$ python3 -q
>>> import numpy as np
>>> import numpy.linalg as la
>>> np.set_printoptions(suppress=True, linewidth=100)
>>> rng = np.random.default_rng(70)
>>> E = np.eye(8, dtype=int)[rng.permutation(8)]
>>> E
array([[0, 0, 0, 1, 0, 0, 0, 0],
       [1, 0, 0, 0, 0, 0, 0, 0],
       [0, 0, 0, 0, 0, 0, 1, 0],
       [0, 1, 0, 0, 0, 0, 0, 0],
       [0, 0, 0, 0, 0, 1, 0, 0],
       [0, 0, 1, 0, 0, 0, 0, 0],
       [0, 0, 0, 0, 1, 0, 0, 0],
       [0, 0, 0, 0, 0, 0, 0, 1]])
>>> # row-stochastic, so 1 is an eigenvalue
>>> E.sum(axis=1)
array([1, 1, 1, 1, 1, 1, 1, 1])
>>> E @ np.ones(8)
array([1., 1., 1., 1., 1., 1., 1., 1.])
>>> np.round(np.sort(np.abs(la.eigvals(E)))[::-1], 1)
array([1., 1., 1., 1., 1., 1., 1., 1.])
>>> la.matrix_power(E, 2)
array([[0, 1, 0, 0, 0, 0, 0, 0],
       [0, 0, 0, 1, 0, 0, 0, 0],
       [0, 0, 0, 0, 1, 0, 0, 0],
       [1, 0, 0, 0, 0, 0, 0, 0],
       [0, 0, 1, 0, 0, 0, 0, 0],
       [0, 0, 0, 0, 0, 0, 1, 0],
       [0, 0, 0, 0, 0, 1, 0, 0],
       [0, 0, 0, 0, 0, 0, 0, 1]])
>>> pr = np.eye(8)[2]
>>> for _ in range(4):
...     pr = pr @ E
...     print(pr.round(1))
... 
[0. 0. 0. 0. 0. 0. 1. 0.]
[0. 0. 0. 0. 1. 0. 0. 0.]
[0. 0. 0. 0. 0. 1. 0. 0.]
[0. 0. 1. 0. 0. 0. 0. 0.]
>>> np.flatnonzero(la.matrix_power((E != 0) + (E.T != 0) + np.eye(8), 8)[3])
array([0, 1, 3])
>>> E @ E
array([[0, 1, 0, 0, 0, 0, 0, 0],
       [0, 0, 0, 1, 0, 0, 0, 0],
       [0, 0, 0, 0, 1, 0, 0, 0],
       [1, 0, 0, 0, 0, 0, 0, 0],
       [0, 0, 1, 0, 0, 0, 0, 0],
       [0, 0, 0, 0, 0, 0, 1, 0],
       [0, 0, 0, 0, 0, 1, 0, 0],
       [0, 0, 0, 0, 0, 0, 0, 1]])
>>> M = np.load("w.npy")
>>> M.round(1) + 0
array([[ 0.9,  0. ,  0. ,  0.1,  0. ,  0. ,  0. ,  0. ,  0. ,  0.1, -0.1, -0.1,  0.1, -0.1,  0. ,
         0. ],
       [ 0. ,  1. ,  0. ,  0. ,  0. ,  0. ,  0. ,  0. ,  0. ,  0. ,  0. ,  0. ,  0. ,  0. ,  0. ,
         0. ],
       [ 0. ,  0. ,  1. ,  0. ,  0. ,  0. ,  0. ,  0. ,  0. ,  0. ,  0. ,  0. ,  0. ,  0. ,  0. ,
         0. ],
       [ 0.1,  0. ,  0. ,  0.9,  0. ,  0. ,  0. ,  0. ,  0. , -0.1,  0.1,  0.1, -0.1,  0.1,  0. ,
         0. ],
       [ 0. ,  0. ,  0. ,  0. ,  1. ,  0. ,  0. ,  0. ,  0. ,  0. ,  0. ,  0. ,  0. ,  0. ,  0. ,
         0. ],
       [ 0. ,  0. ,  0. ,  0. ,  0. ,  1. ,  0. ,  0. ,  0. ,  0. ,  0. ,  0. ,  0.1,  0. ,  0. ,
         0. ],
       [ 0. ,  0. ,  0. ,  0. ,  0. ,  0. ,  1. ,  0. ,  0. ,  0. ,  0.1,  0.1, -0.1,  0. ,  0. ,
         0. ],
       [ 0. ,  0. ,  0. ,  0. ,  0. ,  0. ,  0. ,  1. ,  0. ,  0. ,  0.1,  0.1, -0.1,  0. ,  0. ,
         0. ],
       [ 0. ,  0. ,  0. ,  0. ,  0. ,  0. ,  0. ,  0. ,  1. ,  0. ,  0. ,  0. ,  0. ,  0. ,  0. ,
         0. ],
       [ 0.1,  0. ,  0. , -0.1,  0. ,  0. ,  0. ,  0. ,  0. ,  0.9,  0.1,  0.1, -0.1,  0.1,  0. ,
         0. ],
       [-0.1,  0. ,  0. ,  0.1,  0. ,  0. ,  0.1,  0.1,  0. ,  0.1,  0.8, -0.2,  0.2, -0.1,  0. ,
         0. ],
       [-0.1,  0. ,  0. ,  0.1,  0. ,  0. ,  0.1,  0.1,  0. ,  0.1, -0.2,  0.8,  0.2, -0.1,  0. ,
         0. ],
       [ 0.1,  0. ,  0. , -0.1,  0. ,  0.1, -0.1, -0.1,  0. , -0.1,  0.2,  0.2,  0.7,  0.2,  0. ,
         0. ],
       [-0.1,  0. ,  0. ,  0.1,  0. ,  0. ,  0. ,  0. ,  0. ,  0.1, -0.1, -0.1,  0.2,  0.9,  0. ,
         0. ],
       [ 0. ,  0. ,  0. ,  0. ,  0. ,  0. ,  0. ,  0. ,  0. ,  0. ,  0. ,  0. ,  0. ,  0. ,  1. ,
         0. ],
       [ 0. ,  0. ,  0. ,  0. ,  0. ,  0. ,  0. ,  0. ,  0. ,  0. ,  0. ,  0. ,  0. ,  0. ,  0. ,
         1. ]])
>>> # symmetric
>>> T = np.stack([M, -1 * M, M[::-1]])
>>> np.round(np.einsum("bij,cij->bc", T, T), 1)
array([[ 15. , -15. ,  -0.4],
       [-15. ,  15. ,   0.4],
       [ -0.4,   0.4,  15. ]])
>>> (T @ M.T).shape
(3, 16, 16)
>>> theta = np.radians(60)
>>> Rm = np.eye(16)
>>> Rm[15, 15] = Rm[9, 9] = np.cos(theta)
>>> Rm[15, 9], Rm[9, 15] = -np.sin(theta), np.sin(theta)
>>> out = M @ Rm.T
>>> np.round(la.svd(M, compute_uv=False), 1) + 0, np.round(la.svd(out, compute_uv=False), 1) + 0
(array([1., 1., 1., 1., 1., 1., 1., 1., 1., 1., 1., 1., 1., 1., 1., 0.]), array([1., 1., 1., 1., 1., 1., 1., 1., 1., 1., 1., 1., 1., 1., 1., 0.]))
>>> np.allclose(la.norm(M, axis=1), la.norm(out, axis=1))
True
>>> np.allclose(M @ M.T, out @ out.T)
True
>>> W0 = np.array([[-4, 11, 4, 18, 2, 11, -3, -1],
...     [11, -8, 0, 7, -10, -7, 2, 8],
...     [4, 0, 0, 8, 1, -2, -5, 4],
...     [18, 7, 8, -6, 1, -10, 8, -6],
...     [2, -10, 1, 1, 14, -14, -2, -11],
...     [11, -7, -2, -10, -14, 0, -2, -8],
...     [-3, 2, -5, 8, -2, -2, 10, -7],
...     [-1, 8, 4, -6, -11, -8, -7, -12]])
>>> # symmetric
>>> out = W0[0, 0] * W0[1:] - np.outer(W0[1:, 0], W0[0])
>>> out
array([[   0,  -89,  -44, -226,   18,  -93,   25,  -21],
       [   0,  -44,  -16, -104,  -12,  -36,   32,  -12],
       [   0, -226, -104, -300,  -40, -158,   22,   42],
       [   0,   18,  -12,  -40,  -60,   34,   14,   46],
       [   0,  -93,  -36, -158,   34, -121,   41,   43],
       [   0,   25,   32,   22,   14,   41,  -49,   25],
       [   0,  -21,  -12,   42,   46,   43,   25,   47]])
>>> la.matrix_rank(out), la.matrix_rank(W0)
(np.int64(7), np.int64(8))
>>> np.flatnonzero(~out.round(6).any(axis=1))
array([], dtype=int64)
>>> F = np.loadtxt("m.csv", delimiter=",")
>>> F.round(1) + 0
array([[ 0.5,  0.1, -0.1,  0.2,  0. , -0.1,  0.1, -0.1,  0.1, -0.3, -0.2,  0. ,  0.1],
       [ 0.1,  0.4,  0.2, -0.1, -0.2, -0.1,  0. ,  0. ,  0.1, -0.2,  0.1,  0.1, -0.1],
       [-0.1,  0.2,  0.3, -0.2, -0.1,  0. , -0.2, -0.1,  0. , -0.1,  0. ,  0. , -0.2],
       [ 0.2, -0.1, -0.2,  0.6,  0. , -0.1,  0.2, -0.1, -0.1,  0.1,  0. ,  0.1, -0.2],
       [ 0. , -0.2, -0.1,  0. ,  0.6,  0.1, -0.1,  0.2, -0.2, -0.3, -0.1,  0. , -0.1],
       [-0.1, -0.1,  0. , -0.1,  0.1,  0.2,  0.1, -0.1, -0.1, -0.1,  0.2, -0.2,  0.1],
       [ 0.1,  0. , -0.2,  0.2, -0.1,  0.1,  0.4,  0. ,  0.1, -0.1,  0.4,  0. ,  0.1],
       [-0.1,  0. , -0.1, -0.1,  0.2, -0.1,  0. ,  0.6,  0.1,  0. ,  0.1,  0.3,  0.1],
       [ 0.1,  0.1,  0. , -0.1, -0.2, -0.1,  0.1,  0.1,  0.2,  0. ,  0. ,  0.2,  0.2],
       [-0.3, -0.2, -0.1,  0.1, -0.3, -0.1, -0.1,  0. ,  0. ,  0.6,  0. ,  0.1,  0. ],
       [-0.2,  0.1,  0. ,  0. , -0.1,  0.2,  0.4,  0.1,  0. ,  0. ,  0.6,  0. , -0.1],
       [ 0. ,  0.1,  0. ,  0.1,  0. , -0.2,  0. ,  0.3,  0.2,  0.1,  0. ,  0.4, -0.1],
       [ 0.1, -0.1, -0.2, -0.2, -0.1,  0.1,  0.1,  0.1,  0.2,  0. , -0.1, -0.1,  0.6]])
>>> # symmetric
>>> evals, evecs = la.eigh(F)
>>> evals.round(1) + 0
array([0., 0., 0., 0., 0., 0., 0., 1., 1., 1., 1., 1., 1.])
>>> (evals > 1e-8).sum(), (evals < -1e-8).sum()
(np.int64(6), np.int64(0))
